$ ipython --no-banner

In [1]: import numpy as np

In [2]: np.set_printoptions(precision=2, suppress=True, linewidth=160)

In [3]: tidy = lambda a: np.round(a, 2) + 0

In [4]: feats = np.loadtxt("w.csv", delimiter=",")

In [5]: print(feats)
[[21.05 21.03 -2.84  0.32  9.89]
 [18.96 21.43 -0.55  1.1  10.84]
 [21.08 17.69  0.67  0.53  9.97]
 [21.1  20.52  0.06  2.19 10.66]
 [20.63 20.09  0.72 -0.27 10.41]
 [19.03 19.91  0.39 -0.95  9.54]
 [19.48 18.99 -1.3   0.78  9.8 ]
 [21.02 21.5   0.65 -0.4  10.57]
 [20.87 20.72  2.22  0.02  9.54]
 [20.78 20.26  0.03  1.44 11.18]
 [21.53 20.63 -1.35 -0.01 10.05]
 [18.37 19.56 -0.48 -1.57  8.33]
 [20.79 20.04  1.17  0.46 10.04]
 [20.   19.58 -1.44  0.84 11.24]]

In [6]: C2 = np.cov(feats, rowvar=False)

In [7]: print(np.argsort(-feats.std(axis=0).round(6), kind="stable"))
[2 1 0 3 4]

In [8]: print(tidy(np.median(feats, axis=0)))
[20.78 20.18  0.04  0.39 10.04]

In [9]: print(tidy(np.polyfit(feats[:, 3], feats[:, 1], 1)))
[ 0.05 20.12]

In [10]: Xc = feats - feats.mean(axis=0)

In [11]: Uu, sig, vt = np.linalg.svd(Xc, full_matrices=False)

In [12]: print(np.abs(vt[0]).argmax())
2

In [13]: print((np.sign(Uu[:, 0]) == np.sign(Uu[0, 0])).astype(int))
[1 1 0 1 0 0 1 0 0 1 1 0 0 1]

In [14]: print(tidy(np.abs(vt[-1])))
[0.01 0.16 0.02 0.56 0.81]

In [15]: print(tidy(vt[0] * np.sign(vt[0, np.abs(vt[0]).argmax()])))
[-0.22 -0.23  0.75 -0.46 -0.35]

In [16]: print(tidy(Xc.mean(axis=0)))
[0. 0. 0. 0. 0.]

In [17]: print(tidy(sig ** 2 / (sig ** 2).sum()))
[0.35 0.32 0.19 0.12 0.03]

In [18]: print(np.searchsorted(np.cumsum(sig ** 2) / (sig ** 2).sum(), 0.9) + 1)
4
